$ python -q
>>> import numpy as np
>>> np.set_printoptions(precision=4, suppress=True, linewidth=160, sign=" ")
>>> M = np.loadtxt("test1.csv", delimiter=",")
>>> M
array([[ 0.1   , -0.1   , -0.0962],
       [-0.1   , -1.1   ,  1.9667],
       [-0.8   ,  0.4   , -0.5818],
       [-0.3   ,  0.4   , -1.0149],
       [-1.3   , -0.9   ,  1.9688],
       [-1.8   ,  0.6   , -1.0775],
       [ 1.5   ,  0.4   , -1.1122],
       [-0.6   ,  1.9   , -3.8879],
       [ 1.2   ,  1.    , -2.5047],
       [-0.7   ,  1.3   , -2.3978],
       [ 0.8   , -0.8   ,  1.5594],
       [-0.6   ,  1.3   , -3.0082],
       [ 0.4   , -1.1   ,  1.7961],
       [-0.1   ,  0.2   , -0.0459],
       [ 0.    , -0.2   ,  0.1925],
       [ 1.2   , -0.3   ,  0.1336],
       [ 0.1   , -0.3   ,  0.9936],
       [-0.2   ,  0.2   , -0.1796],
       [-0.6   ,  0.3   , -0.418 ],
       [ 1.4   , -1.9   ,  4.0544],
       [-1.1   ,  1.1   , -2.437 ],
       [-0.5   ,  0.2   , -0.1321],
       [-1.    , -0.8   ,  1.472 ]])
>>> B = np.c_[M[:, :2] @ np.array([[-3, -1], [-1, -1]]), np.array([-2, 2, -1, -1, 2, 1, 2, -1, -1, -2, -2, 0, 2, 1, 2, 2, 1, -1, -1, 2, 1, -2, -1])]
>>> B.round(4) + 0
array([[-0.2,  0. , -2. ],
       [ 1.4,  1.2,  2. ],
       [ 2. ,  0.4, -1. ],
       [ 0.5, -0.1, -1. ],
       [ 4.8,  2.2,  2. ],
       [ 4.8,  1.2,  1. ],
       [-4.9, -1.9,  2. ],
       [-0.1, -1.3, -1. ],
       [-4.6, -2.2, -1. ],
       [ 0.8, -0.6, -2. ],
       [-1.6,  0. , -2. ],
       [ 0.5, -0.7,  0. ],
       [-0.1,  0.7,  2. ],
       [ 0.1, -0.1,  1. ],
       [ 0.2,  0.2,  2. ],
       [-3.3, -0.9,  2. ],
       [ 0. ,  0.2,  1. ],
       [ 0.4,  0. , -1. ],
       [ 1.5,  0.3, -1. ],
       [-2.3,  0.5,  2. ],
       [ 2.2,  0. ,  1. ],
       [ 1.3,  0.3, -2. ],
       [ 3.8,  1.8, -1. ]])
>>> np.round(np.linalg.lstsq(M, B[:, 0])[0], 4) + 0
array([-3., -1.,  0.])
>>> np.linalg.matrix_rank(B)
np.int64(3)
>>> np.round(np.linalg.norm(B - M @ np.linalg.lstsq(M, B)[0], axis=0), 4) + 0
array([ 0.   ,  0.   ,  6.545])
>>> x0 = np.array([2, 3, 0])
>>> y = M @ x0
>>> np.round(np.linalg.lstsq(M, y)[0], 4) + 0
array([ 2.,  3.,  0.])
>>> y
array([-0.1, -3.5, -0.4,  0.6, -5.3, -1.8,  4.2,  4.5,  5.4,  2.5, -0.8,  2.7, -2.5,  0.4, -0.6,  1.5, -0.7,  0.2, -0.3, -2.9,  1.1, -0.4, -4.4])
>>> try:
...     np.linalg.solve(M, y)
... except np.linalg.LinAlgError as e:
...     print(e)
... 
Last 2 dimensions of the array must be square
>>> np.round(np.linalg.pinv(M) @ M, 4) + 0
array([[ 1.,  0.,  0.],
       [ 0.,  1.,  0.],
       [ 0.,  0.,  1.]])
>>> rng = np.random.default_rng(32)
>>> y = y + 0.05 * rng.normal(size=23)
>>> y
array([-0.0545, -3.4624, -0.4013,  0.6326, -5.3325, -1.8915,  4.2839,  4.5238,  5.2967,  2.4471, -0.831 ,  2.7171, -2.4337,  0.4154, -0.6216,  1.5234, -0.7111,
        0.2091, -0.3333, -2.9603,  1.1642, -0.416 , -4.3941])
>>> coef, *_ = np.linalg.lstsq(M, y)
>>> [round(float(np.linalg.norm(np.linalg.solve(M.T @ M + lam * np.eye(3), M.T @ y))), 2) for lam in (0, 1, 10, 100)]
[3.5, 2.21, 1.53, 0.57]
>>> np.round(np.linalg.norm(y - M @ coef), 4)
np.float64(0.211)
>>> print(coef.round())
[ 2.  3. -0.]
>>> O, Rm = np.linalg.qr(M)
>>> print(O @ Rm)
[[ 0.1    -0.1    -0.0962]
 [-0.1    -1.1     1.9667]
 [-0.8     0.4    -0.5818]
 [-0.3     0.4    -1.0149]
 [-1.3    -0.9     1.9688]
 [-1.8     0.6    -1.0775]
 [ 1.5     0.4    -1.1122]
 [-0.6     1.9    -3.8879]
 [ 1.2     1.     -2.5047]
 [-0.7     1.3    -2.3978]
 [ 0.8    -0.8     1.5594]
 [-0.6     1.3    -3.0082]
 [ 0.4    -1.1     1.7961]
 [-0.1     0.2    -0.0459]
 [ 0.     -0.2     0.1925]
 [ 1.2    -0.3     0.1336]
 [ 0.1    -0.3     0.9936]
 [-0.2     0.2    -0.1796]
 [-0.6     0.3    -0.418 ]
 [ 1.4    -1.9     4.0544]
 [-1.1     1.1    -2.437 ]
 [-0.5     0.2    -0.1321]
 [-1.     -0.8     1.472 ]]
>>> round(float(np.trace(O @ O.T)), 4)
3.0
>>> A = np.loadtxt("arr.csv", delimiter=",")
>>> A
array([[-0.7071,  0.0664, -0.704 ],
       [ 0.    , -0.9956, -0.0939],
       [-0.7071, -0.0664,  0.704 ]])
>>> u, r1 = A[0], A[1]
>>> round(u @ u, 4)
np.float64(1.0)
>>> p = (u @ r1) / (u @ u) * u
>>> (r1 - p) @ u
np.float64(0.0)
>>> p
array([-0.,  0., -0.])
>>> E = np.array([[1, 1, 0, -1], [-2, -2, -1, 1]])
>>> E[:, 3] = -3 * E[:, 2]
>>> E
array([[ 1,  1,  0,  0],
       [-2, -2, -1,  3]])
>>> C2 = E.T @ E
>>> (E @ E.T).shape
(2, 2)
>>> C2
array([[ 5,  5,  2, -6],
       [ 5,  5,  2, -6],
       [ 2,  2,  1, -3],
       [-6, -6, -3,  9]])
>>> np.trace(C2), (E ** 2).sum()
(np.int64(20), np.int64(20))
>>> np.linalg.matrix_rank(C2)
np.int64(2)
>>> np.diag(C2)
array([ 5,  5,  1,  9])
>>> J = 0.9 ** np.abs(np.subtract.outer(np.arange(3), np.arange(3)))
>>> print(J)
[[ 1.    0.9   0.81]
 [ 0.9   1.    0.9 ]
 [ 0.81  0.9   1.  ]]
>>> low = np.linalg.cholesky(J)
>>> low
array([[ 1.    ,  0.    ,  0.    ],
       [ 0.9   ,  0.4359,  0.    ],
       [ 0.81  ,  0.3923,  0.4359]])
>>> print(low @ low.T)
[[ 1.    0.9   0.81]
 [ 0.9   1.    0.9 ]
 [ 0.81  0.9   1.  ]]
>>> np.linalg.eigvalsh(J).min() > 0
np.True_
>>> z = rng.permutation(3)
>>> z
array([ 2,  0,  1])
>>> B = J[z][:, z]
>>> np.sort(np.abs(np.linalg.eigvals(B)))
array([ 0.0693,  0.19  ,  2.7407])
>>> X = np.loadtxt("m.csv", delimiter=",")
>>> X
array([[ -5.7189,  13.547 ,  -2.3471],
       [ -8.6406,   0.7194,   6.5372],
       [ -5.7245,  12.0772,  -0.6799],
       [ -6.5684,  12.572 ,  -2.34  ],
       [ -6.6925,  12.5689,  -2.0114],
       [ -5.3668,  14.1009,   0.0823],
       [ -5.7056,   9.6859,  -0.9649],
       [ -9.4606,  -0.339 ,   5.9007],
       [ -7.5054,  12.2242,  -1.8562],
       [-11.2633,   2.2177,   5.4282],
       [ -5.6346,  12.2051,  -0.817 ],
       [-10.8258,   3.3247,   7.5574],
       [ -9.3553,   1.3512,   4.9151],
       [-10.2638,   2.0057,   5.4883],
       [ -8.5418,   3.5427,   7.0731],
       [ -8.5318,   0.6459,   7.4286],
       [ -5.4726,  11.9991,  -0.2263],
       [ -8.1483,   1.4291,   5.9635],
       [ -9.4859,  12.6625,  -0.0113],
       [-10.7667,   0.351 ,   5.812 ],
       [ -7.8732,  12.7324,  -2.169 ],
       [ -7.3623,  13.5583,  -3.2127],
       [ -6.6128,  14.2951,  -0.9786]])
>>> U, sig, Vt = np.linalg.svd(X, full_matrices=False)
>>> (sig > 1e-8).sum()
np.int64(3)
>>> np.abs(Vt[0])
array([ 0.624 ,  0.7779,  0.074 ])
>>> sig
array([ 55.7323,  30.6068,   5.2149])
>>> round(np.sqrt((sig ** 2).sum()), 4), round(float(np.linalg.norm(X)), 4)
(np.float64(63.797), 63.797)
>>> np.allclose(U * sig @ Vt, X)
True
>>> np.round(Vt @ Vt.T, 4) + 0
array([[ 1.,  0.,  0.],
       [ 0.,  1.,  0.],
       [ 0.,  0.,  1.]])
>>> print(sig / sig[0])
[ 1.      0.5492  0.0936]
>>> np.round(U.T @ X @ Vt.T, 4) + 0
array([[ 55.7323,   0.    ,   0.    ],
       [  0.    ,  30.6068,   0.    ],
       [  0.    ,   0.    ,   5.2149]])
